$ python3 -q
>>> import numpy as np
>>> np.set_printoptions(precision=2, suppress=True, linewidth=160, legacy="1.25")
>>> m1 = np.array([[2, 2, 2, 2, 2],
...     [2, 4, 4, 4, 4],
...     [2, 4, 6, 6, 6],
...     [2, 4, 6, 8, 8],
...     [2, 4, 6, 8, 10]])
>>> m1
array([[ 2,  2,  2,  2,  2],
       [ 2,  4,  4,  4,  4],
       [ 2,  4,  6,  6,  6],
       [ 2,  4,  6,  8,  8],
       [ 2,  4,  6,  8, 10]])
>>> rng = np.random.default_rng(522)
>>> Y = m1 + rng.integers(-2, 3, (5, 1)) @ rng.integers(-2, 3, (1, 5))
>>> Y
array([[ 2,  2,  2,  2,  2],
       [-2,  8,  6,  6,  0],
       [ 0,  6,  7,  7,  4],
       [ 4,  2,  5,  7, 10],
       [-2,  8,  8, 10,  6]])
>>> np.abs(Y - m1).sum(axis=1)
array([ 0, 16,  8,  8, 16])
>>> np.round(np.linalg.svd(Y - m1, compute_uv=False), 2) + 0
array([11.83,  0.  ,  0.  ,  0.  ,  0.  ])
>>> G = Y.T @ Y
>>> (Y @ Y.T).shape
(5, 5)
>>> np.trace(G), (Y ** 2).sum()
(772, 772)
>>> G
array([[ 28, -20,  -4,   0,  32],
       [-20, 172, 168, 188,  96],
       [ -4, 168, 178, 204, 130],
       [  0, 188, 204, 238, 162],
       [ 32,  96, 130, 162, 156]])
>>> hat = np.triu(np.array([[3, -3, -1, 0, -4],
...     [5, -3, -5, 2, -4],
...     [4, 4, 5, 4, -1],
...     [-4, 3, 2, 3, 4],
...     [-5, -2, 4, -4, -2]]), 1) + np.eye(5)
>>> Y = hat @ m1 @ np.linalg.inv(hat)
>>> print(np.trace(Y), np.trace(m1))
30.0 30
>>> Z = np.array([[-1.3, 0.7, -0.9], [0.8, -1.2, 0.9]])
>>> arr = np.array([[0, 2],
...     [1, 0],
...     [0, 0],
...     [1, 1],
...     [1, 3],
...     [3, 3],
...     [3, 2],
...     [3, 0],
...     [2, 2],
...     [3, 3],
...     [3, 3],
...     [0, 1],
...     [3, 3],
...     [1, 3],
...     [1, 2]]) @ Z + 0.05 * rng.normal(size=(15, 3))
>>> print(arr.round(2) + 0)
[[ 1.66 -2.43  1.79]
 [-1.31  0.68 -0.91]
 [-0.07  0.05  0.02]
 [-0.46 -0.51  0.02]
 [ 1.11 -2.87  1.87]
 [-1.62 -1.52 -0.06]
 [-2.33 -0.22 -0.84]
 [-3.96  2.09 -2.7 ]
 [-0.97 -1.02  0.02]
 [-1.49 -1.59  0.  ]
 [-1.47 -1.45  0.02]
 [ 0.79 -1.26  0.95]
 [-1.46 -1.58 -0.05]
 [ 1.13 -2.87  1.78]
 [ 0.38 -1.73  0.87]]
>>> Y = arr / np.sqrt((arr ** 2).mean(axis=1, keepdims=True))
>>> np.linalg.matrix_rank(arr - arr.mean(axis=1, keepdims=True))
2
>>> cen = arr - arr.mean(axis=0)
>>> U, sv, Vt = np.linalg.svd(cen, full_matrices=False)
>>> np.round(cen.mean(axis=0), 2) + 0
array([0., 0., 0.])
>>> print(np.abs(U[:, 0]).argmax())
7
>>> np.round((sv ** 2).sum() ** 2 / (sv ** 4).sum(), 2)
1.21
>>> labels = rng.permutation(3)
>>> Y = arr[:, labels] * rng.choice([-1, 1], 3)
>>> Y.round(2) + 0
array([[-2.43,  1.79,  1.66],
       [ 0.68, -0.91, -1.31],
       [ 0.05,  0.02, -0.07],
       [-0.51,  0.02, -0.46],
       [-2.87,  1.87,  1.11],
       [-1.52, -0.06, -1.62],
       [-0.22, -0.84, -2.33],
       [ 2.09, -2.7 , -3.96],
       [-1.02,  0.02, -0.97],
       [-1.59,  0.  , -1.49],
       [-1.45,  0.02, -1.47],
       [-1.26,  0.95,  0.79],
       [-1.58, -0.05, -1.46],
       [-2.87,  1.78,  1.13],
       [-1.73,  0.87,  0.38]])
>>> U, _, Vt = np.linalg.svd(arr.T @ Y)
>>> print(np.round(U @ Vt, 2) + 0)
[[0. 0. 1.]
 [1. 0. 0.]
 [0. 1. 0.]]
>>> E = np.loadtxt("arr.csv", delimiter=",")
>>> E
array([[ 0.1 , -3.1 ,  1.9 ],
       [-0.42, -2.58,  2.42],
       [-1.09, -1.91,  3.09],
       [-1.18, -1.82,  3.18],
       [-0.31, -2.69,  2.31],
       [ 1.04, -4.04,  0.96],
       [-0.48, -2.52,  2.48],
       [-0.86, -2.14,  2.86],
       [-0.53, -2.47,  2.53],
       [-1.29, -1.71,  3.29],
       [-0.23, -2.77,  2.23],
       [ 1.36, -4.36,  0.64],
       [ 1.89, -4.89,  0.11],
       [-0.23, -2.77,  2.23],
       [ 0.13, -3.13,  1.87],
       [ 0.55, -3.55,  1.45],
       [-0.61, -2.39,  2.61],
       [ 0.28, -3.28,  1.72],
       [-0.97, -2.03,  2.97],
       [-0.56, -2.44,  2.56],
       [-1.16, -1.84,  3.16],
       [-0.18, -2.82,  2.18],
       [ 0.7 , -3.7 ,  1.3 ],
       [-0.29, -2.71,  2.29],
       [ 0.75, -3.75,  1.25],
       [ 0.2 , -3.2 ,  1.8 ]])
>>> # rows 10 and 13 are equal
>>> U, sv, Vt = np.linalg.svd(arr, full_matrices=False)
>>> sv
array([8.46, 5.52, 0.18])
>>> [round(float(x), 2) for x in np.linalg.svd(E, compute_uv=False)[:3]]
[18.25, 7.0, 0.0]
>>> print(np.argsort(-np.linalg.norm(E, axis=0).round(6), kind="stable")[:3])
[1 2 0]
>>> round(float(np.linalg.norm(E, 2) / np.linalg.norm(E)), 2)
0.93
>>> np.linalg.matrix_rank(E, rtol=0.1)
2
>>> print(np.allclose(E[:-1].T @ np.linalg.lstsq(E[:-1].T, E[-1])[0], E[-1]))
True
>>> np.unique(E.round(6), axis=0).shape
(25, 3)
>>> data = np.load("w.npy")
>>> data
array([[ 0.81,  0.  ,  0.  , -0.59,  0.  ],
       [ 0.  ,  1.  ,  0.  ,  0.  ,  0.  ],
       [ 0.  ,  0.  ,  1.  ,  0.  ,  0.  ],
       [ 0.59,  0.  ,  0.  ,  0.81,  0.  ],
       [ 0.  ,  0.  ,  0.  ,  0.  ,  1.  ]])
>>> round(np.linalg.eigvals(data).sum().real, 2)
4.62
>>> print(round(np.einsum("ii->", data), 2))
4.62
>>> round(np.linalg.det(data.T), 2)
1.0
>>> round(np.linalg.det(data[::-1]), 2)
1.0
>>> np.poly(data)
array([ 1.  , -4.62,  8.85, -8.85,  4.62, -1.  ])
>>> data @ data
array([[ 0.31,  0.  ,  0.  , -0.95,  0.  ],
       [ 0.  ,  1.  ,  0.  ,  0.  ,  0.  ],
       [ 0.  ,  0.  ,  1.  ,  0.  ,  0.  ],
       [ 0.95,  0.  ,  0.  ,  0.31,  0.  ],
       [ 0.  ,  0.  ,  0.  ,  0.  ,  1.  ]])
>>> (data != 0).astype(int)
array([[1, 0, 0, 1, 0],
       [0, 1, 0, 0, 0],
       [0, 0, 1, 0, 0],
       [1, 0, 0, 1, 0],
       [0, 0, 0, 0, 1]])
>>> print(np.round(np.linalg.det(data), 2))
1.0
>>> np.sort(np.linalg.eigvals(data).real)
array([0.81, 0.81, 1.  , 1.  , 1.  ])
>>> x = np.array([5, 5, -6, -7, -5])
>>> target = data @ x
>>> target
array([ 8.16,  5.  , -6.  , -2.72, -5.  ])
>>> np.linalg.solve(data, target + data[:, 4])
array([ 5.,  5., -6., -7., -4.])
>>> print(np.linalg.solve(data, data[:, 3]))
[0. 0. 0. 1. 0.]
>>> np.linalg.solve(data, -2 * target)
array([-10., -10.,  12.,  14.,  10.])
>>> x = np.array([1, 1, 2, 0, 0])
>>> np.sort(np.abs(np.degrees(np.angle(np.linalg.eigvals(data)))))
array([ 0.,  0.,  0., 36., 36.])
>>> np.round(data.T @ (data @ x), 2) + 0
array([1., 1., 2., 0., 0.])
>>> np.linalg.inv(data)
array([[ 0.81,  0.  ,  0.  ,  0.59,  0.  ],
       [ 0.  ,  1.  ,  0.  ,  0.  ,  0.  ],
       [ 0.  ,  0.  ,  1.  ,  0.  ,  0.  ],
       [-0.59,  0.  ,  0.  ,  0.81,  0.  ],
       [ 0.  ,  0.  ,  0.  ,  0.  ,  1.  ]])
>>> 5 - np.linalg.matrix_rank(data - np.eye(5), tol=1e-8)
3
>>> np.abs(np.linalg.eigvals(data))
array([1., 1., 1., 1., 1.])
>>> K = np.load("out19.npy")
>>> K
array([[ -5,   1,  -7,  -7],
       [ -8,   6, -15,  -1],
       [ -5,   2, -16,  -2],
       [ -1,   5, -18, -10],
       [ -4,   4, -25,  -1],
       [-12,  10, -33,  -1],
       [-11,   5, -34, -10],
       [ -7,  12, -29, -16],
       [-13,  16, -33, -16],
       [-21,  17, -35,  -9],
       [-24,  22, -34,  -8],
       [-25,  14, -42,  -1],
       [-17,   9, -40,   8],
       [-20,  11, -32,   4]])
>>> d = np.linalg.norm(K[:, None] - K[None], axis=-1)
>>> np.linalg.matrix_rank(d ** 2)
6
>>> np.unravel_index(d.round(6).argmax(), d.shape)
(0, 11)
>>> d[:5, :5]
array([[ 0.  , 11.58, 10.34, 12.73, 19.24],
       [11.58,  0.  ,  5.2 , 11.83, 10.95],
       [10.34,  5.2 ,  0.  ,  9.64,  9.33],
       [12.73, 11.83,  9.64,  0.  , 11.83],
       [19.24, 10.95,  9.33, 11.83,  0.  ]])
>>> mat = np.load("dump.npy")
>>> mat
array([[ 3.,  0.,  0., -1.],
       [ 2.,  2.,  0., -2.],
       [ 2.,  1.,  1., -2.],
       [ 2.,  2.,  0., -2.]])
>>> # row 3 repeats row 1
>>> np.argsort(-np.linalg.norm(mat, axis=0).round(6), kind="stable")[:3]
array([0, 3, 1])
>>> [round(float(x), 2) for x in np.linalg.svd(mat, compute_uv=False)[:3]]
[6.27, 1.92, 1.0]
>>> round(np.linalg.norm(mat, 2) / np.linalg.norm(mat), 2)
0.95
>>> U, sv, Vt = np.linalg.svd(mat)
>>> vecs = Vt[:(sv > 1e-8).sum()]
>>> x = mat[3] + -1 * mat[2] + rng.integers(2) * np.eye(4)[3]
>>> x
array([ 0.,  1., -1.,  1.])
>>> np.linalg.matrix_rank(np.vstack([mat, x]))
4
>>> round(float(np.linalg.norm(x - vecs.T @ vecs @ x)), 2)
0.71
>>> np.diag(vecs.T @ vecs)
array([0.94, 0.78, 0.78, 0.5 ])
>>> vecs.T @ vecs
array([[ 0.94, -0.11, -0.11, -0.17],
       [-0.11,  0.78, -0.22, -0.33],
       [-0.11, -0.22,  0.78, -0.33],
       [-0.17, -0.33, -0.33,  0.5 ]])
>>> x = np.array([-3, 7, 0, -4])
>>> np.einsum("ij,j->i", mat, x)
array([-5., 16.,  9., 16.])
>>> (mat * x).sum(axis=1)
array([-5., 16.,  9., 16.])
>>> np.linalg.norm(mat @ x) <= np.linalg.norm(mat, 2) * np.linalg.norm(x) + 1e-9
True
>>> print(mat * x)
[[-9.  0.  0.  4.]
 [-6. 14.  0.  8.]
 [-6.  7.  0.  8.]
 [-6. 14.  0.  8.]]
>>> W0 = np.load("case12.npy")
>>> W0
array([[5, 8, 4, 5, 7],
       [4, 5, 5, 2, 5],
       [4, 9, 0, 3, 0],
       [8, 3, 3, 7, 3]])
>>> f = np.array([1, 1, -2])
>>> np.polyval(f, W0[3])
array([70, 10, 10, 54, 10])
>>> np.convolve(W0[3], f)
array([  8,  11, -10,   4,   4, -11,  -6])
>>> np.correlate(W0[3], W0[2], "full")
array([ 0, 24,  9, 81, 80, 48, 75, 55, 12])
>>> M = np.load("run0.npy")
>>> M
array([[3, 4, 1, 0],
       [4, 3, 4, 1],
       [1, 4, 3, 4],
       [0, 1, 4, 3]])
>>> w, vecs = np.linalg.eigvalsh(M)
Traceback (most recent call last):
  File "<python-input-98>", line 1, in <module>
    w, vecs = np.linalg.eigvalsh(M)
    ^^^^^^^
ValueError: too many values to unpack (expected 2)
>>> w, vecs = np.linalg.eigh(M)
>>> print(np.linalg.eigvalsh(M @ M))
[  0.15   6.79  21.21 107.85]
>>> np.abs(vecs[:, -1]).round(6).argmax()
1
>>> print(np.linalg.svd(M, compute_uv=False))
[10.39  4.61  2.61  0.39]
>>> np.round(vecs.T @ M @ vecs, 2) + 0
array([[-2.61,  0.  ,  0.  ,  0.  ],
       [ 0.  , -0.39,  0.  ,  0.  ],
       [ 0.  ,  0.  ,  4.61,  0.  ],
       [ 0.  ,  0.  ,  0.  , 10.39]])
